In [1]: import numpy as np

In [2]: np.set_printoptions(suppress=True, linewidth=200)

In [3]: def tidy(a):
   ...:     return np.round(a, 3) + 0
   ...: 

In [4]: J = np.load("sample1.npy")

In [5]: J
Out[5]: 
array([[  0, -35,   0,  63],
       [ 30, -35, -54,  63],
       [  0, -49,   0,  14],
       [ 42, -49, -12,  14]])

In [6]: Uu, sv, Vh = np.linalg.svd(J, full_matrices=False)

In [7]: np.allclose(Uu * sv @ Vh, J)
Out[7]: True

In [8]: (sv > 1e-8).sum()
Out[8]: np.int64(4)

In [9]: tidy(Vh @ Vh.T)
Out[9]: 
array([[1., 0., 0., 0.],
       [0., 1., 0., 0.],
       [0., 0., 1., 0.],
       [0., 0., 0., 1.]])

In [10]: tidy(sv)
Out[10]: array([128.608,  49.124,  45.314,  17.308])

In [11]: tidy(Uu.T @ Uu)
Out[11]: 
array([[1., 0., 0., 0.],
       [0., 1., 0., 0.],
       [0., 0., 1., 0.],
       [0., 0., 0., 1.]])

In [12]: sv = 10 * 0.9 ** np.arange(4)

In [13]: Q, _ = np.linalg.qr(np.array([[-0.2, 0.1, 0.0, -0.8],
    ...:     [-1.4, -0.4, -0.3, 0.7],
    ...:     [1.0, -1.0, 0.9, -0.4],
    ...:     [0.2, -1.1, 0.4, 1.7]]))

In [14]: rng = np.random.default_rng(81241)

In [15]: E = rng.normal(size=(21, 4)) * sv @ Q

In [16]: tidy(E)
Out[16]: 
array([[  2.654, -13.028,  -8.934,  -0.122],
       [-18.034,   0.716,   1.87 ,  -0.068],
       [ -4.305,   7.837,   6.91 ,  -9.727],
       [  6.136,   5.022,  12.991,  -9.071],
       [ -2.423,   5.832,   5.923,   8.345],
       [ 17.024,  -8.36 ,   2.273,  -3.758],
       [-14.284,   1.657,   4.401,   8.233],
       [ -2.369,  -6.178,  -8.641,  -9.082],
       [  4.772,  -3.481,  -0.043,   0.852],
       [ 11.147,  10.999,   4.667,   1.91 ],
       [  1.217,  -2.625,  -9.45 ,   5.579],
       [ -4.329,  -7.611,   2.863, -10.521],
       [-18.854,   1.532,  -4.055,  -1.624],
       [ -6.368,  -6.996,   7.407,  15.026],
       [  4.109,  -4.763,  -0.741,  14.483],
       [ -9.948,   0.162,   0.835,  13.609],
       [ -5.685,  -4.963,  -0.435,  10.733],
       [ -3.814,  -6.773, -17.221,  -9.611],
       [ -9.373,  13.91 ,  -3.971,  -4.005],
       [ 20.117,   5.129,   4.179,  21.914],
       [-11.717,  -5.177,   5.398,  -3.664]])

In [17]: C2 = np.cov(E, rowvar=False)

In [18]: tidy(np.linalg.eigvalsh(C2)[::-1])
Out[18]: array([120.462,  83.986,  63.458,  29.074])

In [19]: tidy(np.median(E, axis=0))
Out[19]: array([-3.814, -2.625,  1.87 , -0.068])

In [20]: np.argwhere(np.triu(np.abs(np.corrcoef(E.T)) > 0.8, 1))
Out[20]: array([], shape=(0, 2), dtype=int64)

In [21]: tidy(E.std(axis=0))
Out[21]: array([10.133,  6.82 ,  6.842,  9.319])

In [22]: cen = (E - E.mean(axis=0)) / E.std(axis=0)

In [23]: np.argwhere(np.abs(cen) > 2)
Out[23]: 
array([[17,  2],
       [18,  1],
       [19,  0],
       [19,  3]])

In [24]: c = np.linalg.lstsq(np.delete(cen, 2, axis=1), cen[:, 2])[0]

In [25]: tidy(c)
Out[25]: array([0.093, 0.379, 0.157])

In [26]: X = np.load("arr.npy")

In [27]: X
Out[27]: 
array([[0, 0, 1],
       [0, 0, 0],
       [1, 0, 0]])

In [28]: print([round(float(x), 3) for x in np.linalg.svd(X, compute_uv=False)[:3]])
[1.0, 1.0, 0.0]

In [29]: np.linalg.cond(X) > 100
Out[29]: np.True_

In [30]: tidy(np.linalg.norm(X, 2) / np.linalg.norm(X))
Out[30]: np.float64(0.707)

In [31]: w, vecs = np.linalg.eigh(X)

In [32]: np.abs(vecs[:, -1]).round(6).argmax()
Out[32]: np.int64(0)

In [33]: tidy(vecs.T @ X @ vecs)
Out[33]: 
array([[-1.,  0.,  0.],
       [ 0.,  0.,  0.],
       [ 0.,  0.,  1.]])

In [34]: w.sum(), np.trace(X)
Out[34]: (np.float64(0.0), np.int64(0))

In [35]: m1 = np.array([[1.4, -1.8, 0.6, 0.3, 3.3],
    ...:     [-0.3, 0.0, -0.5, -0.5, -1.3],
    ...:     [0.2, -0.7, -0.1, 0.7, -0.6],
    ...:     [-1.1, -1.9, 0.5, 1.2, -0.1],
    ...:     [1.8, -0.6, -1.0, 0.1, -0.8],
    ...:     [0.3, 0.1, 0.0, -0.4, 1.1]])

In [36]: x0 = np.array([1, -2, -2, 0, 2])

In [37]: rhs = m1 @ x0

In [38]: tidy(np.linalg.pinv(m1) @ m1)
Out[38]: 
array([[1., 0., 0., 0., 0.],
       [0., 1., 0., 0., 0.],
       [0., 0., 1., 0., 0.],
       [0., 0., 0., 1., 0.],
       [0., 0., 0., 0., 1.]])

In [39]: tidy(np.linalg.solve(m1.T @ m1, m1.T @ rhs))
Out[39]: array([ 1., -2., -2.,  0.,  2.])

In [40]: rhs = rhs + 0.3 * rng.normal(size=6)

In [41]: tidy(rhs)
Out[41]: array([10.407, -1.606,  0.521,  1.159,  3.466,  2.406])

In [42]: c, *_ = np.linalg.lstsq(m1, rhs)

In [43]: [round(float(np.linalg.norm(np.linalg.solve(m1.T @ m1 + lam * np.eye(5), m1.T @ rhs))), 2) for lam in (0, 1, 10, 100)]
Out[43]: [3.53, 2.73, 1.71, 0.4]

In [44]: cent = np.sign(np.array([[-1, 1, 0, -1], [0, -2, 2, 1], [-1, 1, 1, -2], [-2, -1, 1, -1]]))

In [45]: other = (np.tril(cent, -1) + np.eye(4)) @ (np.triu(cent, 1) + np.eye(4))

In [46]: w = np.array([0, -3, 2, -1])

In [47]: W0 = np.rint(other * w @ np.linalg.inv(other)) + 0

In [48]: W0
Out[48]: 
array([[  3.,   8.,  -4.,   7.],
       [  5.,   6.,  -2.,   7.],
       [  4.,   2.,   1.,   3.],
       [ -6., -12.,   6., -12.]])

In [49]: other = W0[0, 0] * W0[1:] - np.outer(W0[1:, 0], W0[0])

In [50]: print(other)
[[  0. -22.  14. -14.]
 [  0. -26.  19. -19.]
 [  0.  12.  -6.   6.]]

In [51]: tidy(W0[:, 0] / W0[0, 0])
Out[51]: array([ 1.   ,  1.667,  1.333, -2.   ])

In [52]: print(np.flatnonzero(~other.round(6).any(axis=1)))
[]

In [53]: np.allclose(W0, W0.T)
Out[53]: False

In [54]: print(W0 @ W0)
[[ -9. -20.  10. -19.]
 [ -5. -12.   8. -13.]
 [  8.  10.  -1.   9.]
 [ 18.  36. -18.  36.]]

In [55]: tidy(np.linalg.matrix_power(W0, 2))
Out[55]: 
array([[ -9., -20.,  10., -19.],
       [ -5., -12.,   8., -13.],
       [  8.,  10.,  -1.,   9.],
       [ 18.,  36., -18.,  36.]])

In [56]: tidy(np.abs(np.linalg.eigvals(W0)).max())
Out[56]: np.float64(3.0)

In [57]: mat = np.loadtxt("run9.csv", delimiter=",")

In [58]: print(tidy(mat))
[[ 0.695 -0.508 -0.508]
 [-0.508  0.153 -0.847]
 [-0.508 -0.847  0.153]]

In [59]: w, vecs = np.linalg.eig(mat)

In [60]: tidy(mat @ vecs[:, 0] - w[0] * vecs[:, 0])
Out[60]: array([0., 0., 0.])

In [61]: tidy(np.sort(np.linalg.eigvals(np.linalg.inv(mat))))
Out[61]: array([-1.,  1.,  1.])

In [62]: tidy(np.sort(np.linalg.eigvals(mat.T)))
Out[62]: array([-1.,  1.,  1.])

In [63]: tidy(np.prod(w))
Out[63]: np.float64(-1.0)

In [64]: tidy(w)
Out[64]: array([ 1., -1.,  1.])

In [65]: x0 = np.array([0, 1, 1])

In [66]: [p for p in range(1, 25) if np.allclose(np.linalg.matrix_power(mat, p), np.eye(3))]
Out[66]: [2, 4, 6, 8, 10, 12, 14, 16, 18, 20, 22, 24]

In [67]: tidy(np.linalg.det(mat))
Out[67]: np.float64(-1.0)

In [68]: tidy(np.linalg.norm(x0)), tidy(np.linalg.norm(mat @ x0))
Out[68]: (np.float64(1.414), np.float64(1.414))

In [69]: 3 - np.linalg.matrix_rank(mat - np.eye(3), tol=1e-8)
Out[69]: np.int64(2)

In [70]: tidy(np.sort(np.abs(np.degrees(np.angle(np.linalg.eigvals(mat))))))
Out[70]: array([  0.,   0., 180.])

In [71]: w, vecs = np.linalg.eigh(mat)

In [72]: x0 = np.array([0, 0, 0])

In [73]: tidy(np.abs(mat).sum(axis=1).max()), tidy(np.abs(w).max())
Out[73]: (np.float64(1.712), np.float64(1.0))

In [74]: tidy(np.linalg.eigvalsh(mat[1:, 1:]))
Out[74]: array([-0.695,  1.   ])

In [75]: x0 @ mat @ x0
Out[75]: np.float64(0.0)

In [76]: print(tidy(vecs * np.maximum(w, 0) @ vecs.T))
[[ 0.847 -0.254 -0.254]
 [-0.254  0.576 -0.424]
 [-0.254 -0.424  0.576]]

In [77]: K = np.array([[1.0, 4.0, 0.0, 0.0, 0.0, 0.0, 0.0],
    ...:     [4.0, 2.0, 4.0, 0.0, 0.0, 0.0, 0.0],
    ...:     [0.0, 4.0, -1.0, 4.0, 0.0, 0.0, 0.0],
    ...:     [0.0, 0.0, 4.0, 0.0, 4.0, 0.0, 0.0],
    ...:     [0.0, 0.0, 0.0, 4.0, -2.0, 4.0, 0.0],
    ...:     [0.0, 0.0, 0.0, 0.0, 4.0, 2.0, 4.0],
    ...:     [0.0, 0.0, 0.0, 0.0, 0.0, 4.0, 1.0]])

In [78]: K
Out[78]: 
array([[ 1.,  4.,  0.,  0.,  0.,  0.,  0.],
       [ 4.,  2.,  4.,  0.,  0.,  0.,  0.],
       [ 0.,  4., -1.,  4.,  0.,  0.,  0.],
       [ 0.,  0.,  4.,  0.,  4.,  0.,  0.],
       [ 0.,  0.,  0.,  4., -2.,  4.,  0.],
       [ 0.,  0.,  0.,  0.,  4.,  2.,  4.],
       [ 0.,  0.,  0.,  0.,  0.,  4.,  1.]])

In [79]: T = np.stack([K, 3 * K, K[::-1]])

In [80]: print(T.sum(axis=0))
[[ 4. 16.  0.  0.  0.  4.  1.]
 [16.  8. 16.  0.  4.  2.  4.]
 [ 0. 16. -4. 20. -2.  4.  0.]
 [ 0.  0. 20.  0. 20.  0.  0.]
 [ 0.  4. -1. 20. -8. 16.  0.]
 [ 4.  2.  4.  0. 16.  8. 16.]
 [ 1.  4.  0.  0.  0. 16.  4.]]

In [81]: np.linalg.matrix_rank(T)
Out[81]: array([7, 7, 7])

In [82]: print(T.shape)
(3, 7, 7)

In [83]: print(np.linalg.matrix_rank(T.reshape(3, -1)))
2

In [84]: x0 = np.array([-3, -3, 3, 0, 1, -3, 2])

In [85]: rhs = K @ x0

In [86]: rhs
Out[86]: array([-15.,  -6., -15.,  16., -14.,   6., -10.])

In [87]: tidy(np.linalg.solve(K, rhs))
Out[87]: array([-3., -3.,  3.,  0.,  1., -3.,  2.])

In [88]: print(tidy(np.linalg.solve(K, K[:, 4])))
[0. 0. 0. 0. 1. 0. 0.]

In [89]: w1 = np.array([[3, 1, 3, 2, 1, 1],
    ...:     [3, 2, 0, 1, 2, 0],
    ...:     [2, 3, 1, 3, 3, 2],
    ...:     [2, 3, 1, 1, 1, 1],
    ...:     [1, 2, 0, 2, 2, 2],
    ...:     [0, 2, 1, 0, 0, 2],
    ...:     [2, 3, 2, 2, 3, 1]])

In [90]: c = np.array([4, 3, 1, 5, -2, 4])

In [91]: hid = np.maximum(K @ w1 + c, 0)

In [92]: hid
Out[92]: 
array([[19., 12.,  4., 11.,  7.,  5.],
       [30., 23., 17., 27., 18., 16.],
       [22., 20.,  4., 10.,  7.,  6.],
       [16., 23.,  5., 25., 18., 20.],
       [10., 19.,  9.,  5.,  0., 12.],
       [16., 27., 11., 21., 18., 20.],
       [ 6., 14.,  7.,  7.,  1., 13.]])

In [93]: tidy((hid > 0).mean(axis=0))
Out[93]: array([1.   , 1.   , 1.   , 1.   , 0.857, 1.   ])

In [94]: cent = np.array([[-1, -3, 0],
    ...:     [-1, 0, -5],
    ...:     [-3, 2, 4],
    ...:     [-2, -4, 3],
    ...:     [-5, 3, 5],
    ...:     [5, 5, -4]])

In [95]: print(w1 @ cent)
[[-17  -3  14]
 [-17  -7   3]
 [-19   3   5]
 [-10   0  -7]
 [ -7   5  -2]
 [  5  12 -14]
 [-25   4  10]]

In [96]: M = np.array([[0.2, 1.3, 1.5, -0.1, 1.2, -1.1],
    ...:     [-1.0, 0.0, 0.9, 0.6, 0.6, -0.6],
    ...:     [0.6, -0.3, -0.7, 0.1, -1.0, -1.8],
    ...:     [0.2, -0.3, -2.1, 0.5, -2.2, -0.2]])

In [97]: M
Out[97]: 
array([[ 0.2,  1.3,  1.5, -0.1,  1.2, -1.1],
       [-1. ,  0. ,  0.9,  0.6,  0.6, -0.6],
       [ 0.6, -0.3, -0.7,  0.1, -1. , -1.8],
       [ 0.2, -0.3, -2.1,  0.5, -2.2, -0.2]])

In [98]: labels = rng.permutation(5)

In [99]: other = m1[:, labels] * rng.choice([-1, 1], 5)

In [100]: other
Out[100]: 
array([[-0.3, -1.4, -3.3, -1.8,  0.6],
       [ 0.5,  0.3,  1.3,  0. , -0.5],
       [-0.7, -0.2,  0.6, -0.7, -0.1],
       [-1.2,  1.1,  0.1, -1.9,  0.5],
       [-0.1, -1.8,  0.8, -0.6, -1. ],
       [ 0.4, -0.3, -1.1,  0.1,  0. ]])

In [101]: Uu, _, Vh = np.linalg.svd(m1.T @ other)

In [102]: labels
Out[102]: array([3, 0, 4, 1, 2])

In [103]: [round(float(np.linalg.det(X[:i, :i])), 2) + 0 for i in range(1, 4)]
Out[103]: [0.0, 0.0, 0.0]

In [104]: tidy(np.linalg.det(X))
Out[104]: np.float64(0.0)

In [105]: (np.linalg.matrix_power((X != 0) + (X.T != 0) + np.eye(3), 3) > 0).astype(int)
Out[105]: 
array([[1, 0, 1],
       [0, 1, 0],
       [1, 0, 1]])

In [106]: print(np.flatnonzero(np.linalg.matrix_power((X != 0) + (X.T != 0) + np.eye(3), 3)[1]))
[1]
